% ipython --no-banner

In [1]: import numpy as np

In [2]: np.set_printoptions(precision=4, suppress=True, linewidth=140, legacy="1.25")

In [3]: K = np.loadtxt("sample9.csv", delimiter=",")

In [4]: print(K)
[[3. 2. 0. 0.]
 [2. 3. 0. 0.]
 [0. 0. 3. 2.]
 [0. 0. 2. 3.]]

In [5]: T = np.stack([K, -2 * K, K[::-1]])

In [6]: print(np.linalg.matrix_rank(T.reshape(3, -1)))
2

In [7]: print(np.linalg.matrix_rank(T))
[4 4 4]

In [8]: print(np.linalg.norm(T, axis=(1, 2)))
[ 7.2111 14.4222  7.2111]

In [9]: print(T.shape)
(3, 4, 4)

In [10]: print(np.linalg.det(T))
[ 25. 400.  25.]

In [11]: print(T.sum(axis=0))
[[-3. -2.  2.  3.]
 [-2. -3.  3.  2.]
 [ 2.  3. -3. -2.]
 [ 3.  2. -2. -3.]]

In [12]: Uu, sig, Vt = np.linalg.svd(K, full_matrices=False)

In [13]: print(Uu.shape, sig.shape, Vt.shape)
(4, 4) (4,) (4, 4)

In [14]: print(np.cumsum(sig ** 2) / np.sum(sig ** 2))
[0.4808 0.9615 0.9808 1.    ]

In [15]: B = np.array([[1, 1, 0], [0, 1, 3]])

In [16]: Z = np.kron(B, K)

In [17]: print(Z)
[[3. 2. 0. 0. 3. 2. 0. 0. 0. 0. 0. 0.]
 [2. 3. 0. 0. 2. 3. 0. 0. 0. 0. 0. 0.]
 [0. 0. 3. 2. 0. 0. 3. 2. 0. 0. 0. 0.]
 [0. 0. 2. 3. 0. 0. 2. 3. 0. 0. 0. 0.]
 [0. 0. 0. 0. 3. 2. 0. 0. 9. 6. 0. 0.]
 [0. 0. 0. 0. 2. 3. 0. 0. 6. 9. 0. 0.]
 [0. 0. 0. 0. 0. 0. 3. 2. 0. 0. 9. 6.]
 [0. 0. 0. 0. 0. 0. 2. 3. 0. 0. 6. 9.]]

In [18]: print(round(float(np.linalg.norm(Z, 2)), 4), np.round(np.linalg.norm(B, 2) * np.linalg.norm(K, 2), 4))
15.9084 15.9084

In [19]: B = np.array([[-1, -2], [3, 1]])

In [20]: Z = np.array([[2, 2, 2], [0, -2, 1], [3, -3, 0]])

In [21]: arr = np.kron(B, Z)

In [22]: print(arr)
[[-2 -2 -2 -4 -4 -4]
 [ 0  2 -1  0  4 -2]
 [-3  3  0 -6  6  0]
 [ 6  6  6  2  2  2]
 [ 0 -6  3  0 -2  1]
 [ 9 -9  0  3 -3  0]]

In [23]: Q, r_ = np.linalg.qr(arr)

In [24]: print(np.abs(np.diag(r_)))
[11.4018 12.2788  5.421   5.7009  6.1394  2.7105]

In [25]: print(r_.round(4) + 0)
[[ 11.4018  -4.3853   3.5082   5.7009  -2.1926   1.7541]
 [  0.     -12.2788  -2.8818   0.      -6.1394  -1.4409]
 [  0.       0.      -5.421    0.       0.      -2.7105]
 [  0.       0.       0.       5.7009  -2.1926   1.7541]
 [  0.       0.       0.       0.       6.1394   1.4409]
 [  0.       0.       0.       0.       0.      -2.7105]]

In [26]: print(round(np.trace(Q @ Q.T), 4))
6.0

In [27]: print(round(float(abs(r_[0, 0])), 4), round(float(np.linalg.norm(arr[:, 0])), 4))
11.4018 11.4018

In [28]: print(Q.shape, r_.shape)
(6, 6) (6, 6)

In [29]: r0 = np.array([-2, 2, 2, 2, -2, -2])

In [30]: B = arr + np.outer(r0, np.eye(6)[0])

In [31]: print(B)
[[-4. -2. -2. -4. -4. -4.]
 [ 2.  2. -1.  0.  4. -2.]
 [-1.  3.  0. -6.  6.  0.]
 [ 8.  6.  6.  2.  2.  2.]
 [-2. -6.  3.  0. -2.  1.]
 [ 7. -9.  0.  3. -3.  0.]]

In [32]: print(np.linalg.matrix_rank(B - arr))
1

In [33]: rng = np.random.default_rng(8231)

In [34]: labels = rng.permutation(6)

In [35]: print(labels)
[5 0 1 2 3 4]

In [36]: B = arr[labels][:, labels]

In [37]: print(np.trace(B))
0

In [38]: print(B)
[[ 0  9 -9  0  3 -3]
 [-4 -2 -2 -2 -4 -4]
 [-2  0  2 -1  0  4]
 [ 0 -3  3  0 -6  6]
 [ 2  6  6  6  2  2]
 [ 1  0 -6  3  0 -2]]

In [39]: print(np.allclose(B, arr))
False

In [40]: print(np.sort(np.abs(np.linalg.eigvals(B))))
[5.7122 5.7122 5.7122 5.7122 8.2237 8.2237]

In [41]: B = np.array([[1, -4], [1, -2], [-5, 5], [4, 3], [3, -5], [-3, 5]])

In [42]: print(np.einsum("ij,ij->i", arr, arr))
[ 60  25  90 120  50 180]

In [43]: print(np.linalg.matrix_rank(np.vstack([arr, B.T])))
6

In [44]: print(arr @ B)
[[-10 -10]
 [ 25 -39]
 [ -6 -42]
 [-10   0]
 [-30  42]
 [  3   6]]

In [45]: print(np.linalg.matrix_rank(arr @ B))
2

In [46]: print(np.einsum("ik,kj->ij", arr, B))
[[-10 -10]
 [ 25 -39]
 [ -6 -42]
 [-10   0]
 [-30  42]
 [  3   6]]
